>>> import numpy as np
>>> import numpy.linalg as la
>>> np.set_printoptions(precision=2, suppress=True, linewidth=100, legacy="1.25")
>>> data = np.load("dump.npy")
>>> data
array([[ 0,  0,  0,  0,  0,  0,  0,  0,  0],
       [-3,  2,  1,  0,  3, -2,  2, -1, -1],
       [ 3, -2, -1,  0, -3,  2, -2,  1,  1],
       [ 3, -2, -1,  0, -3,  2, -2,  1,  1],
       [ 3, -2, -1,  0, -3,  2, -2,  1,  1],
       [ 3, -2, -1,  0, -3,  2, -2,  1,  1],
       [ 6, -4, -2,  0, -6,  4, -4,  2,  2]])
>>> rk = la.matrix_rank(data)
>>> rk
1
>>> ns = la.svd(data)[2][rk:].T
>>> [int(la.matrix_rank(data[:i])) for i in range(1, len(data) + 1)]
[0, 1, 1, 1, 1, 1, 1]
>>> ns.shape
(9, 8)
>>> m1 = np.load("block17.npy")
>>> m1
array([[ 0.,  0.,  5., -3.,  2.,  6., -9.],
       [ 0.,  0., -6., -2.,  3.,  5., -3.],
       [ 5., -6.,  0.,  0.,  0.,  0.,  0.],
       [-3., -2.,  0.,  0.,  0.,  0.,  0.],
       [ 2.,  3.,  0.,  0.,  0.,  0.,  0.],
       [ 6.,  5.,  0.,  0.,  0.,  0.,  0.],
       [-9., -3.,  0.,  0.,  0.,  0.,  0.]])
>>> round(la.det(m1), 2)
0.0
>>> (m1 + m1.T) / 2
array([[ 0.,  0.,  5., -3.,  2.,  6., -9.],
       [ 0.,  0., -6., -2.,  3.,  5., -3.],
       [ 5., -6.,  0.,  0.,  0.,  0.,  0.],
       [-3., -2.,  0.,  0.,  0.,  0.,  0.],
       [ 2.,  3.,  0.,  0.,  0.,  0.,  0.],
       [ 6.,  5.,  0.,  0.,  0.,  0.,  0.],
       [-9., -3.,  0.,  0.,  0.,  0.,  0.]])
>>> np.allclose(m1, m1.T)
True
>>> la.matrix_power(m1, 3)
array([[    0.,     0.,   541.,  -543.,   427.,  1125., -1512.],
       [    0.,     0.,  -303.,  -283.,   327.,   649.,  -600.],
       [  541.,  -303.,     0.,     0.,     0.,     0.,     0.],
       [ -543.,  -283.,     0.,     0.,     0.,     0.,     0.],
       [  427.,   327.,     0.,     0.,     0.,     0.,     0.],
       [ 1125.,   649.,     0.,     0.,     0.,     0.,     0.],
       [-1512.,  -600.,     0.,     0.,     0.,     0.,     0.]])
>>> m1 @ m1
array([[155.,  39.,   0.,   0.,   0.,   0.,   0.],
       [ 39.,  83.,   0.,   0.,   0.,   0.,   0.],
       [  0.,   0.,  61.,  -3.,  -8.,   0., -27.],
       [  0.,   0.,  -3.,  13., -12., -28.,  33.],
       [  0.,   0.,  -8., -12.,  13.,  27., -27.],
       [  0.,   0.,   0., -28.,  27.,  61., -69.],
       [  0.,   0., -27.,  33., -27., -69.,  90.]])
